>>> import numpy as np
>>> import numpy.linalg as la
>>> np.set_printoptions(precision=1, suppress=True, linewidth=100, floatmode="fixed")
>>> arr = np.loadtxt("a.csv", delimiter=",")
>>> arr
array([[0.0, 3.0, 3.0, 2.0],
       [0.0, 0.0, 0.0, 1.0],
       [0.0, 0.0, 0.0, 3.0],
       [0.0, 0.0, 0.0, 0.0]])
>>> np.unique(arr.round(6), axis=0).shape
(4, 4)
>>> np.allclose(arr[:-1].T @ la.lstsq(arr[:-1].T, arr[-1])[0], arr[-1])
True
>>> la.lstsq(arr[:-1].T, arr[-1])[2]
np.int32(2)
>>> np.round(arr @ la.pinv(arr) @ arr, 1) + 0
array([[0.0, 3.0, 3.0, 2.0],
       [0.0, 0.0, 0.0, 1.0],
       [0.0, 0.0, 0.0, 3.0],
       [0.0, 0.0, 0.0, 0.0]])
>>> P = np.triu(np.array([[1, -2, 2, 0], [-2, 0, -1, -3], [0, 1, 1, 0], [1, 0, -1, 1]]), 1) + np.eye(4)
>>> M2 = P @ arr @ la.inv(P)
>>> np.poly(M2)
array([1.0, 0.0, 0.0, 0.0, 0.0])
>>> P @ arr - arr @ P
array([[ 0.0,  0.0,  3.0, 13.0],
       [ 0.0,  0.0,  0.0, -3.0],
       [ 0.0,  0.0,  0.0,  0.0],
       [ 0.0,  0.0,  0.0,  0.0]])
>>> np.sort(np.abs(la.eigvals(arr)))
array([0.0, 0.0, 0.0, 0.0])
>>> np.allclose(arr, arr.T)
False
>>> la.matrix_power(arr, 4)
array([[0.0, 0.0, 0.0, 0.0],
       [0.0, 0.0, 0.0, 0.0],
       [0.0, 0.0, 0.0, 0.0],
       [0.0, 0.0, 0.0, 0.0]])
>>> [round(float(x), 1) for x in la.svd(arr, compute_uv=False)[:3]]
[5.0, 2.7, 0.0]
>>> M2 = np.array([[1, 2, 3, -2], [3, -2, -2, -1], [2, -1, 0, -1], [-1, 2, -2, 3]])
>>> F = M2.T @ M2
>>> F
array([[ 15,  -8,  -1, -10],
       [ -8,  13,   6,   5],
       [ -1,   6,  17, -10],
       [-10,   5, -10,  15]])
>>> # equal to its transpose
>>> rng = np.random.default_rng(816)
>>> labels = rng.permutation(4)
>>> labels
array([1, 2, 3, 0])
>>> M2 = F[labels][:, labels]
>>> np.sort(np.abs(la.eigvals(M2)))
array([ 0.1,  4.8, 24.3, 30.7])
>>> np.trace(M2)
np.int64(60)
>>> np.diag(M2)
array([13, 17, 15, 15])
>>> E = np.load("w.npy")
>>> E
array([[ 1,  1,  1,  1,  1,  1,  1,  1],
       [ 1,  1,  1,  1, -1, -1, -1, -1],
       [ 1, -1, -1,  1,  1, -1, -1,  1]])
>>> # column 2 repeats column 1
>>> round(float(la.norm(E, "nuc")), 1)
8.5
>>> np.round(la.norm(E[1] - E[2]), 1)
np.float64(4.0)
>>> round(float(la.norm(E, 2)), 1)
2.8
>>> la.norm(E, axis=1).argmax()
np.int64(0)
>>> np.round(la.norm(E, 1), 1), round(la.norm(E, np.inf), 1)
(np.float64(3.0), np.float64(8.0))
>>> round(la.norm(E) ** 2 / la.norm(E, 2) ** 2, 1)
np.float64(3.0)
>>> f = np.array([1, 1])
>>> np.cross(E[0, :3], E[1, :3])
array([0, 0, 0])
>>> np.correlate(E[0], E[1], "full")
array([-1, -2, -3, -4, -3, -2, -1,  0,  1,  2,  3,  4,  3,  2,  1])
>>> np.polyval(f, E[0])
array([2, 2, 2, 2, 2, 2, 2, 2])
>>> np.array([np.convolve(row, f, "same") for row in E])
array([[ 1,  2,  2,  2,  2,  2,  2,  2],
       [ 1,  2,  2,  2,  0, -2, -2, -2],
       [ 1,  0, -2,  0,  2,  0, -2,  0]])
>>> Uu, sigma, vt = la.svd(arr)
>>> sigma.round(1) + 0
array([5.0, 2.7, 0.0, 0.0])
>>> np.argmax(sigma[:-1] / (sigma[1:] + 1e-6)) + 1
np.int64(2)
>>> M2 = Uu[:, :2] @ np.diag(sigma[:2]) @ vt[:2]
>>> la.matrix_rank(arr, rtol=0.05)
np.int64(2)
>>> M2.round(1) + 0
array([[0.0, 3.0, 3.0, 2.0],
       [0.0, 0.0, 0.0, 1.0],
       [0.0, 0.0, 0.0, 3.0],
       [0.0, 0.0, 0.0, 0.0]])
>>> round(np.abs(arr - M2).max(), 1)
np.float64(0.0)
>>> m1 = np.load("dump.npy")
>>> m1
array([[ 0.0, -3.0,  0.0],
       [-3.0,  1.0, -3.0],
       [ 0.0, -3.0,  0.0]])
>>> np.allclose(m1[:-1].T @ la.lstsq(m1[:-1].T, m1[-1])[0], m1[-1])
True
>>> round(np.trace(la.pinv(m1) @ m1), 1)
np.float64(2.0)
>>> np.unique(m1.round(6), axis=0).shape
(2, 3)
>>> np.abs(np.diag(la.qr(m1)[1])) > 1e-9
array([ True,  True, False])
>>> Uu, sigma, vt = la.svd(m1, full_matrices=False)
>>> np.abs(Uu[:, 0]).round(6).argmax()
np.int64(1)
>>> np.allclose(Uu * sigma @ vt, m1)
True
>>> round(float(np.sqrt((sigma ** 2).sum())), 1), round(float(la.norm(m1)), 1)
(6.1, 6.1)
>>> np.abs(vt[0])
array([0.5, 0.7, 0.5])
>>> sigma.round(1) + 0
array([4.8, 3.8, 0.0])
>>> np.round(Uu.T @ m1 @ vt.T, 1) + 0
array([[4.8, 0.0, 0.0],
       [0.0, 3.8, 0.0],
       [0.0, 0.0, 0.0]])
>>> (sigma > 1e-8).sum()
np.int64(2)
>>> Uu, sigma, vt = la.svd(m1)
>>> evecs = vt[:(sigma > 1e-8).sum()]
>>> x0 = m1[2] + 4 * m1[1] + rng.integers(2) * np.eye(3)[0]
>>> x0
array([-11.0,   1.0, -12.0])
>>> la.matrix_rank(np.vstack([m1, x0]))
np.int64(3)
